In [1]: import numpy as np

In [2]: np.set_printoptions(precision=3, suppress=True, linewidth=100, legacy="1.25")

In [3]: J = np.loadtxt("block9.csv", delimiter=",")

In [4]: print(J)
[[-11.139 -15.861 -11.227]
 [-10.896 -15.357 -10.841]
 [ -7.933  -9.483  -6.454]
 [ -7.494  -8.669  -5.864]
 [ -7.109  -7.968  -5.363]
 [ -6.967  -7.713  -5.181]
 [ -6.057  -6.134  -4.075]
 [ -5.463  -5.159  -3.409]
 [ -4.573  -3.798  -2.508]
 [ -3.832  -2.779  -1.863]
 [ -3.017  -1.808  -1.281]
 [ -1.923  -0.82   -0.732]
 [ -1.571  -0.593  -0.607]
 [ -0.957  -0.302  -0.42 ]
 [ -0.823  -0.254  -0.378]
 [ -0.517  -0.156  -0.269]
 [  0.649   0.287   0.591]
 [  0.853   0.418   0.85 ]
 [  1.067   0.58    1.157]
 [  2.191   1.849   3.316]
 [  4.742   6.541  10.152]
 [  5.756   8.793  13.209]
 [  6.584  10.728  15.778]
 [  7.257  12.353  17.904]
 [  8.258  14.833  21.106]
 [ 12.021  24.64   33.423]]

In [5]: Xc = (J - J.mean(axis=0)) / J.std(axis=0)

In [6]: print(np.argwhere(np.abs(Xc) > 2))
[[25  0]
 [25  1]
 [25  2]]

In [7]: print(Xc.std(axis=0))
[1. 1. 1.]

In [8]: beta = np.linalg.lstsq(np.delete(Xc, 1, axis=1), Xc[:, 1])[0]

In [9]: print(round(1 - np.var(Xc[:, 1] - np.delete(Xc, 1, axis=1) @ beta), 3))
0.988

In [10]: print(np.abs(beta).argmax())
0

In [11]: u, r1 = J[14], J[10]

In [12]: print(round(u @ u, 3))
0.885

In [13]: p = (u @ r1) / (u @ u) * u

In [14]: print(round(float(np.linalg.norm(u + r1) ** 2 + np.linalg.norm(u - r1) ** 2), 3))
29.794

In [15]: out = J / np.sqrt((J ** 2).mean(axis=1, keepdims=True))

In [16]: print(np.linalg.norm(out, axis=1))
[1.732 1.732 1.732 1.732 1.732 1.732 1.732 1.732 1.732 1.732 1.732 1.732 1.732 1.732 1.732 1.732
 1.732 1.732 1.732 1.732 1.732 1.732 1.732 1.732 1.732 1.732]

In [17]: print(np.linalg.matrix_rank(J - J.mean(axis=1, keepdims=True)))
2

In [18]: print(out[23])
[0.548 0.933 1.352]

In [19]: arr = np.load("x.npy")

In [20]: print(arr)
[[0. 0. 2.]
 [0. 0. 0.]
 [2. 0. 0.]]

In [21]: idx = J[:, 0] > np.median(J[:, 0])

In [22]: u = J[idx].mean(axis=0) - J[~idx].mean(axis=0)

In [23]: print(idx.astype(int))
[0 0 0 0 0 0 0 0 0 0 0 0 0 1 1 1 1 1 1 1 1 1 1 1 1 1]

In [24]: print(((J - J.mean(axis=0)) @ u > 0).astype(int))
[0 0 0 0 0 0 0 0 0 0 0 0 0 0 0 0 1 1 1 1 1 1 1 1 1 1]

In [25]: print(round(float((((J - J.mean(axis=0)) @ u > 0) == idx).mean()), 3))
0.885

In [26]: out = np.array([[6, 2, 1], [2, 5, 0]])

In [27]: W2 = np.kron(out, arr)

In [28]: print(W2)
[[ 0.  0. 12.  0.  0.  4.  0.  0.  2.]
 [ 0.  0.  0.  0.  0.  0.  0.  0.  0.]
 [12.  0.  0.  4.  0.  0.  2.  0.  0.]
 [ 0.  0.  4.  0.  0. 10.  0.  0.  0.]
 [ 0.  0.  0.  0.  0.  0.  0.  0.  0.]
 [ 4.  0.  0. 10.  0.  0.  0.  0.  0.]]

In [29]: print(np.linalg.matrix_rank(W2))
4

In [30]: print(round(float(np.linalg.norm(W2, 2)), 3), np.round(np.linalg.norm(out, 2) * np.linalg.norm(arr, 2), 3))
15.206 15.206

In [31]: U, s, Vh = np.linalg.svd(W2)

In [32]: print(np.argmax(s[:-1] / (s[1:] + 1e-6)) + 1)
4

In [33]: out = U[:, :4] @ np.diag(s[:4]) @ Vh[:4]

In [34]: print(np.linalg.matrix_rank(W2, rtol=0.05))
4

In [35]: print(out.round(3) + 0)
[[ 0.  0. 12.  0.  0.  4.  0.  0.  2.]
 [ 0.  0.  0.  0.  0.  0.  0.  0.  0.]
 [12.  0.  0.  4.  0.  0.  2.  0.  0.]
 [ 0.  0.  4.  0.  0. 10.  0.  0.  0.]
 [ 0.  0.  0.  0.  0.  0.  0.  0.  0.]
 [ 4.  0.  0. 10.  0.  0.  0.  0.  0.]]

In [36]: print(np.linalg.matrix_rank(out))
4

In [37]: r = np.linalg.matrix_rank(arr)

In [38]: print(r)
2

In [39]: null = np.linalg.svd(arr)[2][r:].T

In [40]: print(np.allclose(arr @ null, 0))
True

In [41]: print(null @ null.T)
[[0. 0. 0.]
 [0. 1. 0.]
 [0. 0. 0.]]

In [42]: print([int(np.linalg.matrix_rank(np.delete(arr, i, axis=0))) for i in range(3)])
[1, 2, 1]

In [43]: A = np.load("w.npy")

In [44]: print(A)
[[ 0.976  0.368  1.683 -2.254]
 [-1.305 -0.638  2.622  0.121]
 [-1.881 -0.855  1.61   1.462]
 [-1.928 -0.86   1.12   1.813]
 [ 0.162 -0.005  2.48  -1.681]
 [-0.377 -0.244  2.738 -1.141]
 [ 1.085  0.547 -2.733  0.229]
 [ 0.559  0.175  2.157 -2.001]
 [-1.56  -0.74   2.381  0.591]
 [-0.45  -0.276  2.757 -1.059]
 [ 1.908  0.838 -0.687 -2.046]]

In [45]: gram = np.cov(A, rowvar=False)

In [46]: print(np.polyfit(A[:, 3], A[:, 2], 1))
[-0.127  1.397]

In [47]: print(np.round(np.linalg.eigvalsh(gram)[::-1], 3) + 0)
[4.248 2.866 0.    0.   ]

In [48]: print(np.corrcoef(A.T))
[[ 1.     0.997 -0.512 -0.799]
 [ 0.997  1.    -0.576 -0.751]
 [-0.512 -0.576  1.    -0.108]
 [-0.799 -0.751 -0.108  1.   ]]

In [49]: print(np.argsort(-A.std(axis=0).round(6), kind="stable"))
[2 3 0 1]

In [50]: print(np.median(A, axis=0))
[-0.377 -0.244  2.157 -1.059]

In [51]: print(gram)
[[ 1.713  0.769 -1.15  -1.519]
 [ 0.769  0.347 -0.581 -0.643]
 [-1.15  -0.581  2.942 -0.269]
 [-1.519 -0.643 -0.269  2.113]]

In [52]: W0 = np.array([[-7.0, 7.0, 2.0, -2.0],
    ...:     [-3.0, -9.0, 1.0, 1.0],
    ...:     [0.0, 0.0, -3.0, -2.0],
    ...:     [0.0, 0.0, 4.0, -4.0]])

In [53]: def softmax(z):
    ...:     e = np.exp(z - z.max(axis=-1, keepdims=True))
    ...:     return e / e.sum(axis=-1, keepdims=True)
    ...: 

In [54]: print(np.round(softmax(10 * W0[3]), 3) + 0)
[0. 0. 1. 0.]

In [55]: print(softmax(W0).sum(axis=1))
[1. 1. 1. 1.]

In [56]: S = W0 @ W0.T / np.sqrt(4)

In [57]: print(softmax(S).round(6).argmax(axis=1))
[0 1 2 3]

In [58]: print(np.round(softmax(S + np.triu(np.full(S.shape, -np.inf), 1)), 3) + 0)
[[1.    0.    0.    0.   ]
 [0.    1.    0.    0.   ]
 [0.001 0.    0.999 0.   ]
 [0.    0.    0.    1.   ]]

In [59]: u = np.array([2, 2, 1, 1])

In [60]: out = W0 + np.outer(u, np.eye(4)[0])

In [61]: print(out)
[[-5.  7.  2. -2.]
 [-1. -9.  1.  1.]
 [ 1.  0. -3. -2.]
 [ 1.  0.  4. -4.]]

In [62]: print(np.linalg.matrix_rank(np.linalg.inv(out) - np.linalg.inv(W0), tol=1e-8))
1

In [63]: W1 = np.array([[-1, -1, -2, -2, -2],
    ...:     [0, -1, 1, 0, -1],
    ...:     [2, 1, 0, 0, -2],
    ...:     [1, 1, -2, -2, 0]])

In [64]: beta = np.array([3, 1, 6, 2, 9])

In [65]: act = np.maximum(out @ W1 + beta, 0)

In [66]: print((act > 0).astype(int))
[[1 0 1 1 1]
 [1 1 0 1 1]
 [0 0 1 1 1]
 [1 0 1 1 0]]

In [67]: print(np.linalg.matrix_rank(act))
4

In [68]: W2 = np.array([[0, 9], [0, 2], [2, 0], [0, 0], [6, 3]])

In [69]: print(act @ W2)
[[102. 114.]
 [108. 143.]
 [ 94.  39.]
 [ 24.  54.]]

In [70]: print((act @ W2).round(6).argmax(axis=1))
[1 1 0 1]

In [71]: feats = np.loadtxt("dump.csv", delimiter=",")

In [72]: print(feats)
[[ 0.     1.7    5.154]
 [ 0.7   -0.9   -2.704]
 [ 0.8   -0.7   -2.196]
 [ 0.5    0.5    1.542]
 [ 0.1    0.8    2.36 ]
 [ 0.1   -1.8   -5.416]
 [ 0.1   -1.2   -3.59 ]
 [-0.9    0.2    0.665]
 [-0.1   -0.7   -2.139]
 [ 0.6   -0.3   -0.879]
 [ 1.4   -1.3   -3.88 ]
 [ 0.6    0.2    0.671]
 [-0.3    0.4    1.164]
 [ 0.     1.3    3.869]
 [-0.8    1.1    3.316]
 [ 0.9   -0.5   -1.426]
 [-0.4   -0.1   -0.287]]

In [73]: Xc = feats - feats.mean(axis=0)

In [74]: U, s, Vh = np.linalg.svd(Xc, full_matrices=False)

In [75]: print(np.round(Xc.mean(axis=0), 3) + 0)
[0. 0. 0.]

In [76]: print(np.round(s ** 2 / (s ** 2).sum(), 3) + 0)
[0.97 0.03 0.  ]

In [77]: print(np.linalg.matrix_rank(Xc))
3

In [78]: print(Vh[0] * np.sign(Vh[0, np.abs(Vh[0]).argmax()]))
[-0.091  0.314  0.945]

In [79]: print((np.sign(U[:, 0]) == np.sign(U[0, 0])).astype(int))
[1 0 0 1 1 0 0 1 0 0 0 1 1 1 1 0 0]

In [80]: x = np.array([1, 1, -4])

In [81]: rhs = feats @ x

In [82]: beta, lr = np.zeros(3), 1 / np.linalg.norm(feats, 2) ** 2

In [83]: for i in range(60):
    ...:     beta -= lr * feats.T @ (feats @ beta - rhs)
    ...:     if i % 10 == 0: print(i, round(np.linalg.norm(feats @ beta - rhs), 3))
    ...: 
0 1.451
10 1.037
20 0.744
30 0.537
40 0.393
50 0.294

In [84]: print(beta)
[ 0.907 -1.1   -3.311]

In [85]: M = np.loadtxt("sample4.csv", delimiter=",")

In [86]: print(M)
[[ 1.  0.  0. 12.]
 [ 0.  0. 23. 12.]
 [25. 18. 15.  0.]
 [ 1.  0.  0. 12.]
 [ 1.  0. 27.  0.]
 [ 0.  0.  7.  9.]
 [ 9.  6. 11.  0.]
 [17. 12.  0.  0.]
 [ 1.  0.  0. 12.]
 [ 0.  0.  0. 39.]
 [25. 18.  0.  0.]
 [25. 18. 15.  0.]
 [25. 18. 33.  0.]
 [25. 18.  0.  0.]
 [ 1.  0.  0.  6.]
 [ 0.  0. 14. 15.]
 [ 9.  6.  2.  0.]
 [17. 12. 22.  0.]
 [ 1.  0.  0.  3.]
 [ 1.  0.  0.  9.]
 [25. 18.  6.  0.]
 [ 1.  0.  0.  3.]]

In [87]: x = np.array([9, 2, -9, -3])

In [88]: rhs = M @ x

In [89]: print(np.linalg.solve(M.T @ M, M.T @ rhs))
[ 9.  2. -9. -3.]

In [90]: print(np.round(np.linalg.pinv(M) @ M, 3) + 0)
[[1. 0. 0. 0.]
 [0. 1. 0. 0.]
 [0. 0. 1. 0.]
 [0. 0. 0. 1.]]

In [91]: print(np.linalg.lstsq(M, rhs)[0])
[ 9.  2. -9. -3.]

In [92]: rng = np.random.default_rng(3165)

In [93]: rhs = rhs + 0.3 * rng.normal(size=22)

In [94]: print(rhs)
[ -26.742 -243.471  126.081  -26.856 -234.213  -90.3     -6.199  177.023  -27.186 -116.797  261.274
  125.74   -36.362  261.66    -8.307 -170.535   74.814  -20.963    0.284  -17.419  207.489   -0.43 ]

In [95]: beta, *_ = np.linalg.lstsq(M, rhs)

In [96]: print(beta)
[ 9.093  1.888 -9.017 -2.991]

In [97]: print([round(float(np.linalg.norm(np.linalg.solve(M.T @ M + lam * np.eye(4), M.T @ rhs))), 2) for lam in (0, 1, 10, 100)])
[13.29, 13.01, 12.69, 12.19]
